>>> import numpy as np
>>> import numpy.linalg as la
>>> np.set_printoptions(precision=2, suppress=True, linewidth=120, sign=" ")
>>> E = np.loadtxt("mat.csv", delimiter=",")
>>> print(E)
[[-6.09 -2.32  0.63 -2.42  2.9 ]
 [-4.56 -1.57 -0.24 -1.6   1.2 ]
 [ 0.41  2.09 10.31 -4.42  1.74]
 [-7.53  6.82  1.79 -4.91 -1.38]
 [-4.52 -2.12  2.41 -2.39  5.11]
 [-7.27  1.21 -2.5  -2.16 -0.2 ]
 [-7.08  1.3   1.29 -3.68  0.71]
 [-4.62 -1.57 -0.2  -1.59  1.22]
 [-2.19  3.57  6.47 -4.31 -2.62]
 [-3.26  4.7   3.28 -3.5  -1.74]
 [-3.38  4.16  2.12 -2.79  1.29]
 [-1.85 -3.78  3.3  -1.71 -0.37]
 [-5.7   1.36 -0.7  -2.19  2.  ]
 [-2.89 -0.79  2.85 -2.3   0.39]
 [-5.78  1.91 -3.3  -1.42 -1.87]
 [-1.69  2.96  2.43 -2.07  0.57]
 [-1.2   1.88  8.5  -4.43 -0.46]
 [-6.91 -2.41 -0.32 -2.37  1.79]
 [-6.08  1.49  5.97 -5.2   2.71]
 [-5.79  7.62  4.84 -5.59 -2.21]
 [-3.01 -1.43  1.61 -1.57  3.42]
 [-5.89  5.1   0.89 -3.5   0.93]
 [-3.5  -0.82  5.66 -3.79  0.19]
 [-2.9  -0.8   2.82 -2.31  0.42]
 [-1.91 -4.37  2.11 -1.02  2.58]
 [-0.64 -1.88  0.19 -0.09 -0.12]
 [ 0.01  5.69  8.1  -4.18 -0.29]
 [-1.01 -5.6   1.49 -0.3   0.76]
 [-7.49  8.68  4.55 -6.3  -1.49]
 [-1.19 -0.02  5.79 -3.01 -0.38]
 [-4.93  1.54  0.21 -2.2   3.12]
 [-2.77 -1.28  5.43 -3.1   4.29]
 [-3.6  -1.39  4.5  -3.12  3.21]]
>>> C2 = np.cov(E, rowvar=False)
>>> print(np.polyfit(E[:, 3], E[:, 4], 1))
[ 0.41  2.01]
>>> print(np.argsort(-E.std(axis=0).round(6), kind="stable"))
[ 1  2  0  4  3]
>>> print(np.round(la.eigvalsh(C2)[::-1], 2) + 0)
[ 16.61  11.51   3.43   1.47   0.  ]
>>> d = la.norm(E[:, None] - E[None], axis=-1)
>>> print(np.unravel_index(d.round(6).argmax(), d.shape))
(np.int64(27), np.int64(28))
>>> print((d + 1e9 * np.eye(33)).round(6).argmin(axis=1))
[ 17   7  16  28  20  14  12   1  16  10  15  27  30  23   5  10   2   0  22  28   4  10  29  13  27  27  16  24  19
  22  12  32  31]
>>> print(d[22].round(6).argsort(kind="stable")[:4])
[ 22  29  13  23]
>>> print(la.matrix_rank(d ** 2))
7
>>> print(d[:5, :5])
[[  0.     2.69  12.68  10.56   3.25]
 [  2.69   0.    12.56  10.05   4.82]
 [ 12.68  12.56   0.    12.96  10.95]
 [ 10.56  10.05  12.96   0.    11.74]
 [  3.25   4.82  10.95  11.74   0.  ]]
>>> mat = np.load("m.npy")
>>> print(mat)
[[ 0.47  2.    3.53  4.4  -1.07  2.    0.64  0.93]
 [-2.7   2.    1.35  0.25 -2.05  2.   -2.42 -0.05]
 [-3.02  2.    0.26  0.69 -1.29  2.   -1.44  0.71]
 [-4.23  2.   -0.71 -0.75 -1.52  2.   -2.4   0.48]
 [-2.15  2.    2.07  0.64 -2.21  2.   -2.4  -0.21]
 [-2.29  2.    3.69 -1.27 -3.98  2.   -5.12 -1.98]
 [-1.54  2.    2.97  0.94 -2.52  2.   -2.55 -0.52]
 [-5.06  2.   -0.19 -2.94 -2.87  2.   -4.84 -0.87]
 [ 1.6   2.    2.75  7.44  0.85  2.    4.07  2.85]
 [-2.91  2.    1.26 -0.08 -2.17  2.   -2.71 -0.17]
 [-3.56  2.    0.37 -0.5  -1.93  2.   -2.68  0.07]
 [-0.38  2.    4.21  2.03 -2.59  2.   -2.08 -0.59]
 [-0.58  2.    1.91  3.94 -0.49  2.    0.98  1.51]
 [-3.63  2.    0.37 -0.63 -2.    2.   -2.81  0.  ]
 [-2.88  2.   -0.98  2.21  0.1   2.    0.71  2.1 ]
 [ 0.74  2.    3.99  4.5  -1.24  2.    0.51  0.76]
 [-7.03  2.   -1.91 -5.15 -3.12  2.   -6.2  -1.12]
 [-2.97  2.   -0.29  1.35 -0.68  2.   -0.51  1.32]
 [-3.84  2.    0.88 -1.55 -2.71  2.   -3.99 -0.71]
 [ 0.62  2.    5.41  2.84 -2.78  2.   -1.86 -0.78]
 [-2.31  2.    1.79  0.6  -2.1   2.   -2.3  -0.1 ]
 [-3.58  2.    0.27 -0.42 -1.84  2.   -2.55  0.16]
 [-3.26  2.   -1.3   1.77  0.04  2.    0.43  2.04]
 [ 0.73  2.    3.08  5.38 -0.35  2.    1.84  1.65]
 [-4.18  2.   -0.36 -1.   -1.82  2.   -2.81  0.18]
 [-0.91  2.    2.35  2.82 -1.26  2.   -0.35  0.74]
 [-5.45  2.   -1.75 -2.15 -1.7   2.   -3.27  0.3 ]]
>>> print(la.matrix_rank(mat, rtol=0.1))
3
>>> left, sv, Vt = la.svd(mat)
>>> evecs = Vt[:(sv > 1e-8).sum()]
>>> rng = np.random.default_rng(935190)
>>> x0 = mat[20] + -2 * mat[25] + rng.integers(2) * np.eye(8)[4]
>>> print(x0)
[-0.49 -2.   -2.91 -5.04  0.42 -2.   -1.6  -1.58]
>>> print(np.allclose(evecs.T @ evecs @ x0, x0))
True
>>> arr = np.load("run8.npy")
>>> print(arr)
[[ 0.81  1.3  -0.84]
 [ 1.93 -0.16 -2.62]
 [ 0.88  0.32 -1.12]
 [-0.76 -1.21  0.79]
 [-0.18  0.15  0.27]
 [-1.11 -0.26  1.44]]
>>> left, sv, Vt = la.svd(arr)
>>> print(sv.round(2) + 0)
[ 4.38  1.66  0.  ]
>>> M2 = left[:, :2] @ np.diag(sv[:2]) @ Vt[:2]
>>> print(M2)
[[ 0.81  1.3  -0.84]
 [ 1.93 -0.16 -2.62]
 [ 0.88  0.32 -1.12]
 [-0.76 -1.21  0.79]
 [-0.18  0.15  0.27]
 [-1.11 -0.26  1.44]]
>>> M2 = arr / la.norm(arr, axis=1, keepdims=True)
>>> C2 = M2 @ M2.T
>>> print((np.abs(C2) > 0.9).astype(int))
[[ 1  0  0  1  0  0]
 [ 0  1  1  0  1  1]
 [ 0  1  1  0  0  1]
 [ 1  0  0  1  0  0]
 [ 0  1  0  0  1  0]
 [ 0  1  1  0  0  1]]
>>> print(la.norm(M2, axis=1))
[ 1.  1.  1.  1.  1.  1.]
>>> print(np.argwhere(np.triu(np.abs(C2) > 0.95, 1)))
[[ 0  3]
 [ 1  2]
 [ 1  5]
 [ 2  5]]
